% python3 -q
>>> import numpy as np
>>> from numpy import linalg as LA
>>> np.set_printoptions(precision=2, suppress=True, linewidth=100, sign=" ")
>>> def tidy(a):
...     return np.round(a, 2) + 0
... 
>>> E = np.load("case6.npy")
>>> tidy(E)
array([[-0.16, -0.06, -0.71,  0.07,  0.46,  0.23, -0.21, -0.02,  0.32,  0.22],
       [-0.16, -0.52,  0.55, -0.03,  0.47,  0.01, -0.3 ,  0.23,  0.08,  0.15],
       [ 0.08, -0.4 , -0.25,  0.25, -0.15, -0.1 ,  0.38,  0.69,  0.09, -0.21],
       [-0.3 , -0.34, -0.04, -0.01, -0.14,  0.54,  0.38, -0.19, -0.45,  0.31],
       [ 0.22, -0.55, -0.14,  0.  , -0.55,  0.01, -0.48, -0.28,  0.16, -0.03],
       [ 0.27, -0.32, -0.19,  0.08,  0.41, -0.49,  0.2 , -0.41, -0.38, -0.15],
       [ 0.66, -0.02,  0.2 ,  0.09,  0.19,  0.49,  0.29, -0.17,  0.36, -0.07],
       [-0.41, -0.11,  0.01, -0.2 ,  0.08,  0.2 ,  0.07, -0.2 ,  0.16, -0.81],
       [-0.05,  0.14,  0.07,  0.86,  0.04,  0.19, -0.29, -0.03, -0.26, -0.22],
       [-0.36, -0.06,  0.16,  0.38, -0.12, -0.31,  0.36, -0.34,  0.54,  0.23]])
>>> tidy(E[:, 5] @ E[:, 8])
np.float64(0.0)
>>> tidy(E @ E.T)
array([[ 1.,  0.,  0.,  0.,  0.,  0.,  0.,  0.,  0.,  0.],
       [ 0.,  1.,  0.,  0.,  0.,  0.,  0.,  0.,  0.,  0.],
       [ 0.,  0.,  1.,  0.,  0.,  0.,  0.,  0.,  0.,  0.],
       [ 0.,  0.,  0.,  1.,  0.,  0.,  0.,  0.,  0.,  0.],
       [ 0.,  0.,  0.,  0.,  1.,  0.,  0.,  0.,  0.,  0.],
       [ 0.,  0.,  0.,  0.,  0.,  1.,  0.,  0.,  0.,  0.],
       [ 0.,  0.,  0.,  0.,  0.,  0.,  1.,  0.,  0.,  0.],
       [ 0.,  0.,  0.,  0.,  0.,  0.,  0.,  1.,  0.,  0.],
       [ 0.,  0.,  0.,  0.,  0.,  0.,  0.,  0.,  1.,  0.],
       [ 0.,  0.,  0.,  0.,  0.,  0.,  0.,  0.,  0.,  1.]])
